In [1]: import numpy as np

In [2]: np.set_printoptions(precision=2, suppress=True, linewidth=160, floatmode="fixed")

In [3]: rd = lambda a: np.round(a, 2) + 0

In [4]: mat = np.load("case11.npy")

In [5]: mat
Out[5]: 
array([[0.00, 0.00, 8.00, 6.00, 9.00, 0.00, 3.00, 5.00, 6.00],
       [0.00, 0.00, 7.00, 9.00, 6.00, 2.00, 7.00, 8.00, 3.00],
       [8.00, 7.00, 0.00, 0.00, 0.00, 0.00, 0.00, 0.00, 0.00],
       [6.00, 9.00, 0.00, 0.00, 0.00, 0.00, 0.00, 0.00, 0.00],
       [9.00, 6.00, 0.00, 0.00, 0.00, 0.00, 0.00, 0.00, 0.00],
       [0.00, 2.00, 0.00, 0.00, 0.00, 0.00, 0.00, 0.00, 0.00],
       [3.00, 7.00, 0.00, 0.00, 0.00, 0.00, 0.00, 0.00, 0.00],
       [5.00, 8.00, 0.00, 0.00, 0.00, 0.00, 0.00, 0.00, 0.00],
       [6.00, 3.00, 0.00, 0.00, 0.00, 0.00, 0.00, 0.00, 0.00]])

In [6]: np.allclose(mat[:-1].T @ np.linalg.lstsq(mat[:-1].T, mat[-1])[0], mat[-1])
Out[6]: True

In [7]: np.abs(np.diag(np.linalg.qr(mat)[1])) > 1e-9
Out[7]: array([ True,  True,  True,  True, False, False, False, False, False])

In [8]: rd(mat @ np.linalg.pinv(mat) @ mat)
Out[8]: 
array([[0.00, 0.00, 8.00, 6.00, 9.00, 0.00, 3.00, 5.00, 6.00],
       [0.00, 0.00, 7.00, 9.00, 6.00, 2.00, 7.00, 8.00, 3.00],
       [8.00, 7.00, 0.00, 0.00, 0.00, 0.00, 0.00, 0.00, 0.00],
       [6.00, 9.00, 0.00, 0.00, 0.00, 0.00, 0.00, 0.00, 0.00],
       [9.00, 6.00, 0.00, 0.00, 0.00, 0.00, 0.00, 0.00, 0.00],
       [0.00, 2.00, 0.00, 0.00, 0.00, 0.00, 0.00, 0.00, 0.00],
       [3.00, 7.00, 0.00, 0.00, 0.00, 0.00, 0.00, 0.00, 0.00],
       [5.00, 8.00, 0.00, 0.00, 0.00, 0.00, 0.00, 0.00, 0.00],
       [6.00, 3.00, 0.00, 0.00, 0.00, 0.00, 0.00, 0.00, 0.00]])

In [9]: print(rd(np.trace(np.linalg.pinv(mat) @ mat)))
4.0

In [10]: print(np.all(np.linalg.eigvalsh(mat) > 0))
False

In [11]: [round(float(np.linalg.det(mat[:i, :i])), 2) + 0 for i in range(1, 10)]
Out[11]: [0.0, 0.0, 0.0, 900.0, 0.0, 0.0, 0.0, 0.0, 0.0]

In [12]: ev, evecs = np.linalg.eigh(mat)

In [13]: x = np.array([2, -1, -1, 2, 1, 0, 2, -1, -2])

In [14]: np.abs(mat).sum(axis=1).max(), rd(np.abs(ev).max())
Out[14]: (np.float64(42.0), np.float64(22.7))

In [15]: data = np.loadtxt("mat.csv", delimiter=",")

In [16]: data
Out[16]: 
array([[11.00,  0.00,  2.00,  3.00,  2.00,  0.00,  1.00],
       [ 0.00, 23.00,  2.00,  2.00,  0.00,  1.00,  1.00],
       [ 3.00,  0.00,  2.00,  1.00,  3.00,  0.00,  3.00],
       [ 0.00,  3.00,  2.00,  3.00,  1.00,  2.00,  1.00],
       [ 1.00,  2.00,  1.00,  0.00,  0.00,  2.00,  2.00],
       [ 0.00,  3.00,  1.00,  2.00,  1.00, 11.00,  0.00],
       [ 3.00,  0.00,  3.00,  2.00,  3.00,  2.00,  0.00]])

In [17]: rng = np.random.default_rng(53326)

In [18]: idx = rng.permutation(7)

In [19]: idx
Out[19]: array([3, 6, 4, 1, 0, 5, 2])

In [20]: M2 = data[idx][:, idx]

In [21]: np.allclose(M2, data)
Out[21]: False

In [22]: A = np.load("run7.npy")

In [23]: rd(A)
Out[23]: 
array([[-0.24, -2.14,  1.15,  0.73, -0.43, -0.78, -0.92,  0.93, -0.10],
       [ 1.53,  0.35,  0.43,  1.46, -1.50,  0.37,  0.80,  0.04,  1.10],
       [-0.88, -0.98, -0.03,  0.17,  1.20,  0.47,  1.01, -0.39,  2.09],
       [ 2.17, -0.15, -0.14, -0.65,  1.55, -0.68, -0.24,  0.85,  0.43],
       [-0.56,  0.58,  1.12, -0.60, -0.07, -0.79,  1.95,  1.48, -0.34],
       [-0.88,  1.43, -0.38,  0.88,  0.24, -0.32, -1.28,  1.52,  1.06],
       [ 0.16,  0.04,  1.15, -0.42,  0.34,  2.52, -0.43,  0.88, -0.25],
       [ 0.00, -0.80, -1.66, -1.36, -1.39,  0.41,  0.12,  1.15,  0.57],
       [ 0.00,  0.54,  1.41, -1.64, -0.79, -0.56, -0.90, -0.83,  1.26]])

In [24]: q, R = np.linalg.qr(A)

In [25]: rd(R)
Out[25]: 
array([[3.00, 0.00, 0.00, 0.00, 0.00, 0.00, 0.00, 0.00, 0.00],
       [0.00, 3.00, 0.00, 0.00, 0.00, 0.00, 0.00, 0.00, 0.00],
       [0.00, 0.00, 3.00, 0.00, 0.00, 0.00, 0.00, 0.00, 0.00],
       [0.00, 0.00, 0.00, 3.00, 0.00, 0.00, 0.00, 0.00, 0.00],
       [0.00, 0.00, 0.00, 0.00, 3.00, 0.00, 0.00, 0.00, 0.00],
       [0.00, 0.00, 0.00, 0.00, 0.00, 3.00, 0.00, 0.00, 0.00],
       [0.00, 0.00, 0.00, 0.00, 0.00, 0.00, 3.00, 0.00, 0.00],
       [0.00, 0.00, 0.00, 0.00, 0.00, 0.00, 0.00, 3.00, 0.00],
       [0.00, 0.00, 0.00, 0.00, 0.00, 0.00, 0.00, 0.00, 3.00]])

In [26]: rd(q @ R)
Out[26]: 
array([[-0.24, -2.14,  1.15,  0.73, -0.43, -0.78, -0.92,  0.93, -0.10],
       [ 1.53,  0.35,  0.43,  1.46, -1.50,  0.37,  0.80,  0.04,  1.10],
       [-0.88, -0.98, -0.03,  0.17,  1.20,  0.47,  1.01, -0.39,  2.09],
       [ 2.17, -0.15, -0.14, -0.65,  1.55, -0.68, -0.24,  0.85,  0.43],
       [-0.56,  0.58,  1.12, -0.60, -0.07, -0.79,  1.95,  1.48, -0.34],
       [-0.88,  1.43, -0.38,  0.88,  0.24, -0.32, -1.28,  1.52,  1.06],
       [ 0.16,  0.04,  1.15, -0.42,  0.34,  2.52, -0.43,  0.88, -0.25],
       [ 0.00, -0.80, -1.66, -1.36, -1.39,  0.41,  0.12,  1.15,  0.57],
       [ 0.00,  0.54,  1.41, -1.64, -0.79, -0.56, -0.90, -0.83,  1.26]])

In [27]: np.allclose(R.T @ R, A.T @ A)
Out[27]: True

In [28]: rd(np.trace(q @ q.T))
Out[28]: np.float64(9.0)

In [29]: q.shape, R.shape
Out[29]: ((9, 9), (9, 9))

In [30]: rd(abs(R[0, 0])), rd(np.linalg.norm(A[:, 0]))
Out[30]: (np.float64(3.0), np.float64(3.0))

In [31]: rd(q.T @ q)
Out[31]: 
array([[1.00, 0.00, 0.00, 0.00, 0.00, 0.00, 0.00, 0.00, 0.00],
       [0.00, 1.00, 0.00, 0.00, 0.00, 0.00, 0.00, 0.00, 0.00],
       [0.00, 0.00, 1.00, 0.00, 0.00, 0.00, 0.00, 0.00, 0.00],
       [0.00, 0.00, 0.00, 1.00, 0.00, 0.00, 0.00, 0.00, 0.00],
       [0.00, 0.00, 0.00, 0.00, 1.00, 0.00, 0.00, 0.00, 0.00],
       [0.00, 0.00, 0.00, 0.00, 0.00, 1.00, 0.00, 0.00, 0.00],
       [0.00, 0.00, 0.00, 0.00, 0.00, 0.00, 1.00, 0.00, 0.00],
       [0.00, 0.00, 0.00, 0.00, 0.00, 0.00, 0.00, 1.00, 0.00],
       [0.00, 0.00, 0.00, 0.00, 0.00, 0.00, 0.00, 0.00, 1.00]])

In [32]: idx = rng.permutation(9)

In [33]: idx
Out[33]: array([4, 5, 0, 1, 6, 2, 8, 3, 7])

In [34]: M2 = A[idx][:, idx]

In [35]: rd(np.linalg.det(M2)), rd(np.linalg.det(A[idx]))
Out[35]: (np.float64(19683.0), np.float64(19683.0))

In [36]: rd(np.trace(M2))
Out[36]: np.float64(1.01)

In [37]: np.allclose(M2, A)
Out[37]: False

In [38]: rd(M2)
Out[38]: 
array([[-0.07, -0.79, -0.56,  0.58,  1.95,  1.12, -0.34, -0.60,  1.48],
       [ 0.24, -0.32, -0.88,  1.43, -1.28, -0.38,  1.06,  0.88,  1.52],
       [-0.43, -0.78, -0.24, -2.14, -0.92,  1.15, -0.10,  0.73,  0.93],
       [-1.50,  0.37,  1.53,  0.35,  0.80,  0.43,  1.10,  1.46,  0.04],
       [ 0.34,  2.52,  0.16,  0.04, -0.43,  1.15, -0.25, -0.42,  0.88],
       [ 1.20,  0.47, -0.88, -0.98,  1.01, -0.03,  2.09,  0.17, -0.39],
       [-0.79, -0.56,  0.00,  0.54, -0.90,  1.41,  1.26, -1.64, -0.83],
       [ 1.55, -0.68,  2.17, -0.15, -0.24, -0.14,  0.43, -0.65,  0.85],
       [-1.39,  0.41,  0.00, -0.80,  0.12, -1.66,  0.57, -1.36,  1.15]])

In [39]: X = np.loadtxt("block6.csv", delimiter=",")

In [40]: X
Out[40]: 
array([[2.00, 0.00, 0.00, 3.00, 2.00],
       [3.00, 2.00, 2.00, 0.00, 0.00],
       [0.00, 2.00, 1.00, 0.00, 0.00],
       [1.00, 1.00, 0.00, 0.00, 1.00],
       [2.00, 1.00, 0.00, 0.00, 1.00],
       [2.00, 3.00, 0.00, 3.00, 2.00]])

In [41]: q, R = np.linalg.qr(X)

In [42]: print(rd(R))
[[-4.69 -3.20 -1.28 -2.56 -2.35]
 [ 0.00 -2.96 -0.64 -0.28 -0.17]
 [ 0.00  0.00  1.72 -2.01 -1.81]
 [ 0.00  0.00  0.00  2.71  0.85]
 [ 0.00  0.00  0.00  0.00  0.68]]

In [43]: rd(q.T @ q)
Out[43]: 
array([[1.00, 0.00, 0.00, 0.00, 0.00],
       [0.00, 1.00, 0.00, 0.00, 0.00],
       [0.00, 0.00, 1.00, 0.00, 0.00],
       [0.00, 0.00, 0.00, 1.00, 0.00],
       [0.00, 0.00, 0.00, 0.00, 1.00]])

In [44]: M2 = np.array([[0, 1, 2], [-3, -2, 0], [-1, 1, -3], [3, 0, 0], [3, -3, -1]])

In [45]: X @ M2
Out[45]: 
array([[ 15.00,  -4.00,   2.00],
       [ -8.00,   1.00,   0.00],
       [ -7.00,  -3.00,  -3.00],
       [  0.00,  -4.00,   1.00],
       [  0.00,  -3.00,   3.00],
       [  6.00, -10.00,   2.00]])

In [46]: x = np.array([-8, 9, 1, 1, 3])

In [47]: y = X @ x

In [48]: rd(np.linalg.lstsq(X, y)[0])
Out[48]: array([-8.00,  9.00,  1.00,  1.00,  3.00])

In [49]: np.linalg.solve(X, y)
LinAlgError: Last 2 dimensions of the array must be square


In [50]: print(rd(np.linalg.pinv(X) @ X))
[[1.00 0.00 0.00 0.00 0.00]
 [0.00 1.00 0.00 0.00 0.00]
 [0.00 0.00 1.00 0.00 0.00]
 [0.00 0.00 0.00 1.00 0.00]
 [0.00 0.00 0.00 0.00 1.00]]

In [51]: print(rd(np.linalg.solve(X.T @ X, X.T @ y)))
[-8.00  9.00  1.00  1.00  3.00]

In [52]: y = y + 0.02 * rng.normal(size=6)

In [53]: rd(y)
Out[53]: array([-6.95, -4.00, 18.99,  4.00, -4.01, 20.01])

In [54]: b, *_ = np.linalg.lstsq(X, y)

In [55]: rd(np.linalg.norm(y - X @ b))
Out[55]: np.float64(0.0)

In [56]: rd(b)
Out[56]: array([-8.00,  8.99,  1.02,  1.01,  3.01])

In [57]: [round(float(np.linalg.norm(np.linalg.solve(X.T @ X + lam * np.eye(5), X.T @ y))), 2) for lam in (0, 1, 10, 100)]
Out[57]: [12.49, 10.04, 4.25, 0.8]

In [58]: rd(X.T @ (y - X @ b))
Out[58]: array([0.00, 0.00, 0.00, 0.00, 0.00])

In [59]: P = X @ np.linalg.solve(X.T @ X, X.T)

In [60]: rd(np.trace(P))
Out[60]: np.float64(5.0)

In [61]: rd(np.linalg.norm(X) ** 2 / np.linalg.norm(X, 2) ** 2)
Out[61]: np.float64(1.41)

In [62]: X[5] @ X[2]
Out[62]: np.float64(6.0)

In [63]: print(rd(np.linalg.norm(X, 1)), rd(np.linalg.norm(X, np.inf)))
10.0 10.0

In [64]: rd(np.linalg.norm(X, "nuc"))
Out[64]: np.float64(15.19)

In [65]: rd(np.linalg.norm(X, 2))
Out[65]: np.float64(7.26)

In [66]: rd(np.linalg.norm(X, axis=0))
Out[66]: array([4.69, 4.36, 2.24, 4.24, 3.16])

In [67]: np.linalg.norm(X, axis=2)
AxisError: axis 2 is out of bounds for array of dimension 2


In [68]: F = np.load("a.npy")

In [69]: print(rd(F))
[[ 1.21 -0.47  0.30  0.05 -0.18  0.72  0.68  0.10  2.24  1.11]
 [-1.26  1.65 -0.07  0.46 -0.13  1.50  0.05 -0.07  0.03  1.49]
 [ 0.19 -0.94 -0.13 -0.37  0.21 -1.56 -0.46 -0.01 -1.41 -1.80]
 [ 1.80 -1.59  0.26 -0.32 -0.02 -0.67  0.42  0.12  1.50 -0.40]
 [ 1.75 -1.70  0.22 -0.38  0.02 -0.95  0.30  0.11  1.14 -0.74]
 [-1.49  1.73 -0.13  0.44 -0.09  1.34 -0.08 -0.09 -0.42  1.26]
 [ 1.80 -1.52  0.27 -0.29 -0.04 -0.52  0.47  0.13  1.66 -0.23]
 [ 1.72 -1.26  0.30 -0.19 -0.10 -0.12  0.57  0.13  1.98  0.23]
 [ 1.52 -0.89  0.31 -0.07 -0.14  0.31  0.65  0.12  2.18  0.69]
 [ 0.52  0.29  0.23  0.24 -0.21  1.27  0.62  0.06  1.98  1.61]
 [-0.28 -0.52 -0.20 -0.29  0.22 -1.39 -0.57 -0.05 -1.82 -1.70]
 [-1.69  1.73 -0.19  0.41 -0.04  1.10 -0.23 -0.11 -0.91  0.93]
 [-0.70  1.32  0.05  0.43 -0.18  1.62  0.30 -0.02  0.85  1.76]
 [-0.95  0.17 -0.28 -0.13  0.20 -0.96 -0.67 -0.09 -2.18 -1.34]
 [-1.23  0.49 -0.30 -0.04  0.18 -0.70 -0.68 -0.11 -2.24 -1.09]
 [-1.80  1.55 -0.27  0.30  0.04  0.58 -0.45 -0.13 -1.60  0.29]
 [ 1.09 -1.56  0.03 -0.46  0.15 -1.56 -0.14  0.05 -0.32 -1.61]
 [ 1.58 -0.99  0.31 -0.10 -0.13  0.20  0.63  0.12  2.15  0.58]
 [ 1.36 -0.67  0.31 -0.01 -0.17  0.53  0.67  0.11  2.23  0.92]]

In [70]: G = F.T @ F

In [71]: np.linalg.matrix_rank(G)
Out[71]: np.int64(2)

In [72]: (F @ F.T).shape
Out[72]: (19, 19)

In [73]: np.allclose(G, G.T)
Out[73]: True
